% python3 -q
>>> import numpy as np
>>> np.set_printoptions(suppress=True, linewidth=120)
>>> def rnd(a):
...     return np.round(a, 2) + 0
... 
>>> F = np.loadtxt("layer19.csv", delimiter=",")
>>> F
array([[  9.51, -16.05,  -5.08,  18.16,   6.23,  -3.74,  19.65],
       [  7.97,   9.27,  -4.57,  -8.49,   2.74, -10.71,   7.59],
       [ 17.63,  23.97, -11.74,  -5.08,  24.45,  -7.38,   6.34],
       [ 10.87, -13.83,  -5.  ,  17.62,   6.34,  -6.91,  21.2 ],
       [  6.55,  10.05,  -5.24,  -8.87,   5.35, -12.3 ,   9.84],
       [  8.56, -15.09,  -6.94,  19.13,   3.62,  -3.78,  19.16],
       [ 17.2 ,  23.51, -12.34,  -5.55,  24.98,  -9.59,   7.43],
       [  6.82,  10.19,  -5.08,  -6.54,   5.72,  -8.78,   8.18],
       [  7.14,   9.31,  -3.71,  -6.31,   3.4 , -11.08,   8.27],
       [ 11.36, -14.32,  -5.58,  16.61,   5.01,  -2.85,  21.  ],
       [  8.59,  10.88,  -3.98,  -9.11,   3.12, -10.46,   8.72],
       [  7.02,   9.5 ,  -1.76,  -7.16,   5.54,  -9.56,   8.22],
       [  8.79,   9.38,  -3.61,  -7.19,   4.3 , -10.44,   9.32],
       [  8.49, -13.03,  -6.57,  18.35,   5.47,  -5.26,  20.19],
       [ 10.28, -13.37,  -7.15,  18.18,   8.18,  -4.27,  19.02],
       [  8.06,   9.84,  -4.16,  -7.47,   4.42,  -9.98,   8.61],
       [  9.51, -14.04,  -5.1 ,  17.67,   4.87,  -4.47,  21.98],
       [  6.98,   9.4 ,  -3.9 ,  -8.31,   2.58, -11.95,   6.59],
       [  9.14, -13.86,  -7.32,  15.71,   6.91,  -3.79,  18.19],
       [ 17.24,  23.71, -11.69,  -5.6 ,  25.64,  -7.35,   6.38],
       [  9.43,  12.37,  -2.71,  -7.99,   5.25, -10.9 ,   6.48],
       [  9.23,   9.66,  -4.27,  -8.33,   4.06, -10.85,   8.71],
       [  9.75, -12.84,  -6.41,  17.57,   5.57,  -4.53,  22.27],
       [  9.89, -14.71,  -7.55,  18.74,   6.77,  -7.13,  19.89],
       [  8.59, -12.38,  -5.9 ,  18.84,   6.01,  -4.25,  21.54],
       [  6.8 ,  10.8 ,  -4.64,  -9.52,   5.35,  -8.77,   9.12],
       [ 10.22, -14.37,  -6.73,  17.34,   6.5 ,  -3.11,  18.97],
       [ 10.68, -16.23,  -6.07,  18.18,   4.66,  -3.05,  20.49],
       [  8.39,  10.33,  -3.12,  -7.19,   4.2 , -11.36,   7.41],
       [  9.19, -15.82,  -8.46,  17.63,   5.35,  -3.59,  18.93],
       [ 16.79,  23.23, -12.34,  -5.39,  26.11,  -6.85,   5.  ],
       [ 18.43,  22.76, -12.72,  -5.73,  24.81,  -8.21,   5.88],
       [  9.6 , -13.32,  -7.57,  18.06,   5.03,  -3.37,  20.19],
       [  7.18,  10.97,  -3.88,  -9.21,   4.41, -11.62,   9.17],
       [  8.94,   8.81,  -3.05,  -6.79,   3.63, -10.22,   7.64],
       [ 12.15, -14.89,  -5.17,  17.82,   5.43,  -3.85,  18.36],
       [  7.38,  10.63,  -4.27,  -7.9 ,   4.82, -10.18,   6.62],
       [  6.37,   8.89,  -3.9 ,  -8.78,   4.23,  -9.36,   6.18]])
>>> idx = F[:, 6] > np.median(F[:, 6])
>>> r0 = F[idx].mean(axis=0) - F[~idx].mean(axis=0)
>>> idx.astype(int)
array([1, 0, 0, 1, 1, 1, 0, 0, 0, 1, 0, 0, 1, 1, 1, 0, 1, 0, 1, 0, 0, 0, 1, 1, 1, 0, 1, 1, 0, 1, 0, 0, 1, 1, 0, 1, 0,
       0])
>>> rnd(r0)
array([ -0.85, -23.94,  -0.07,  20.93,  -4.16,   4.28,  11.05])
>>> rnd((((F - F.mean(axis=0)) @ r0 > 0) == idx).mean())
np.float64(0.92)
>>> B = np.c_[F[:, :4] @ np.array([[8, -1, -9, -4], [9, 3, 9, -5], [4, 5, 8, 4], [6, 9, 9, -3]]), np.array([1, 2, 2, 0, 3, 0, 0, 2, 2, 3, 2, 1, 3, 3, 3, 3, 2, 2, 1, 3, 2, 0, 3, 0, 1, 0, 0, 1, 3, 0, 1, 2, 1, 2, 2, 3, 3, 0])]
>>> print(rnd(B))
[[  20.27   80.38 -107.24  -32.59    1.  ]
 [  77.97  -79.42 -101.27  -71.04    2.  ]
 [ 279.33  -50.14  -82.58 -222.09    2.  ]
 [  48.21   81.22 -103.72  -47.19    0.  ]
 [  68.67  -82.43  -90.25  -70.8     3.  ]
 [  19.69   83.64  -96.2   -43.94    0.  ]
 [ 266.53  -58.32  -91.88 -219.06    0.  ]
 [  86.71  -60.51  -69.17  -78.93    2.  ]
 [  88.21  -54.55  -66.94  -71.02    2.  ]
 [  39.34   67.27 -126.27  -45.99    3.  ]
 [  96.06  -77.84  -93.22  -77.35    2.  ]
 [  91.66  -51.76  -56.2   -61.14    1.  ]
 [  97.16  -63.41  -88.28  -74.93    3.  ]
 [  34.47   84.72  -81.09  -50.14    3.  ]
 [  42.39   77.48 -106.43  -57.41    3.  ]
 [  91.58  -66.57  -84.49  -75.67    3.  ]
 [  35.34   81.9   -93.72  -41.25    2.  ]
 [  74.98  -73.07  -84.21  -65.59    2.  ]
 [  13.36   54.07 -124.17  -43.67    1.  ]
 [ 270.95  -54.96  -85.69 -217.47    3.  ]
 [ 127.99  -57.78  -67.13  -86.44    2.  ]
 [  93.72  -76.57 -105.26  -77.31    0.  ]
 [  42.22   77.81  -96.46  -53.15    3.  ]
 [  28.97   76.89 -113.14  -52.43    0.  ]
 [  46.74   94.33  -66.37  -52.58    1.  ]
 [  75.92  -83.28  -86.8   -71.2     0.  ]
 [  29.55   69.08 -119.09  -47.97    0.  ]
 [  24.17   73.9  -127.13  -40.39    1.  ]
 [ 104.47  -57.71  -72.21  -76.12    3.  ]
 [   3.08   59.72 -134.1   -44.39    0.  ]
 [ 261.69  -57.31  -89.27 -216.5     1.  ]
 [ 267.02  -65.32 -114.36 -221.21    2.  ]
 [  35.     75.13 -104.3   -56.26    1.  ]
 [  85.39  -76.56  -79.82  -71.46    2.  ]
 [  97.87  -58.87  -86.68  -71.64    2.  ]
 [  49.43   77.71 -124.34  -48.29    3.  ]
 [  90.23  -67.94  -76.01  -76.05    3.  ]
 [  62.69  -78.22  -87.54  -59.19    0.  ]]
>>> np.linalg.matrix_rank(np.c_[F, B])
np.int64(8)
>>> rnd(np.linalg.lstsq(F, B[:, 0])[0])
array([8., 9., 4., 6., 0., 0., 0.])
>>> rnd(np.linalg.norm(np.linalg.qr(F)[0].T @ B, axis=0) ** 2 / ((B ** 2).sum(axis=0) + 1e-12))
array([1.  , 1.  , 1.  , 1.  , 0.73])
>>> print(rnd(np.linalg.norm(B - F @ np.linalg.lstsq(F, B)[0], axis=0)))
[0.   0.   0.   0.   6.37]
>>> Xs = F - F.mean(axis=0)
>>> Uu, sigma, Vt = np.linalg.svd(Xs, full_matrices=False)
>>> rnd(sigma)
array([122.93,  51.79,   7.81,   6.62,   6.  ,   5.04,   4.33])
>>> rnd((sigma ** 2).sum() ** 2 / (sigma ** 4).sum())
np.float64(1.37)
>>> (np.sign(Uu[:, 0]) == np.sign(Uu[0, 0])).astype(int)
array([1, 0, 0, 1, 0, 1, 0, 0, 0, 1, 0, 0, 0, 1, 1, 0, 1, 0, 1, 0, 0, 0, 1, 1, 1, 0, 1, 1, 0, 1, 0, 0, 1, 0, 0, 1, 0,
       0])
>>> rnd(np.abs(Vt[-1]))
array([0.12, 0.51, 0.32, 0.49, 0.59, 0.14, 0.1 ])
>>> X = np.loadtxt("test16.csv", delimiter=",")
>>> X
array([[ 0.,  0.,  0.,  0.,  0.,  0.,  0.,  0.,  0.],
       [ 3.,  0.,  7.,  7.,  0.,  4.,  0.,  2.,  5.],
       [ 0.,  0.,  5.,  0.,  0.,  0.,  0.,  2., 18.],
       [ 0.,  0.,  0.,  0.,  0.,  0.,  0.,  0.,  0.],
       [ 0.,  0.,  0.,  0.,  0.,  0.,  0.,  0.,  0.],
       [ 0.,  0.,  0.,  0.,  0.,  0.,  0.,  0.,  8.],
       [19.,  0.,  3., 13.,  2., 11.,  4., 17.,  2.],
       [ 0.,  0.,  0.,  0.,  0.,  0.,  0.,  1.,  7.],
       [28.,  7., 17., 17., 23., 21.,  2., 17., 19.],
       [12.,  5.,  5.,  3., 12., 14.,  0.,  0.,  6.],
       [35.,  7., 23., 25., 27., 26.,  4., 25., 23.],
       [13.,  0.,  1.,  9.,  0., 11.,  2.,  8.,  0.],
       [ 7.,  0.,  0.,  4.,  1., 13.,  0.,  0.,  0.],
       [19.,  1., 21., 19., 16., 15.,  2., 15., 20.],
       [ 0.,  0.,  0.,  0.,  0.,  1.,  0.,  0.,  0.],
       [ 8.,  0.,  0.,  5.,  0., 16.,  0.,  0.,  0.],
       [ 8.,  0.,  0.,  1.,  1.,  3.,  0.,  4.,  3.]])
>>> B = F / np.sqrt((F ** 2).mean(axis=1, keepdims=True))
>>> np.linalg.matrix_rank(F - F.mean(axis=1, keepdims=True))
np.int64(6)
>>> print(np.linalg.matrix_rank(B) == np.linalg.matrix_rank(F))
True
>>> rnd(B[30])
array([ 1.06,  1.47, -0.78, -0.34,  1.65, -0.43,  0.32])
>>> rnd(np.linalg.norm(X, 2))
np.float64(110.16)
>>> rnd(np.linalg.norm(X[15] - X[8]))
np.float64(45.72)
>>> print(np.linalg.norm(X, axis=1).argmax())
10
>>> Uu, sigma, Vt = np.linalg.svd(X, full_matrices=False)
>>> (sigma > 1e-8).sum()
np.int64(9)
>>> rnd(sigma / sigma[0])
array([1.  , 0.25, 0.17, 0.13, 0.1 , 0.03, 0.02, 0.01, 0.01])
>>> rnd(sigma)
array([110.16,  27.84,  18.4 ,  14.84,  10.82,   3.01,   2.36,   1.6 ,   0.95])
>>> np.allclose(Uu * sigma @ Vt, X)
True
>>> rnd(np.abs(Vt[0]))
array([0.51, 0.08, 0.32, 0.36, 0.35, 0.4 , 0.05, 0.33, 0.33])
>>> Uu.shape, sigma.shape, Vt.shape
((17, 9), (9,), (9, 9))
>>> r0 = np.array([2, 0, 3])
>>> rnd(np.convolve(F[30], r0))
array([ 33.58,  46.46,  25.69,  58.91,  15.2 , -29.87,  88.33, -20.55,  15.  ])
>>> rnd(np.cross(F[30, :3], F[29, :3]))
array([-391.74,   28.64, -479.1 ])
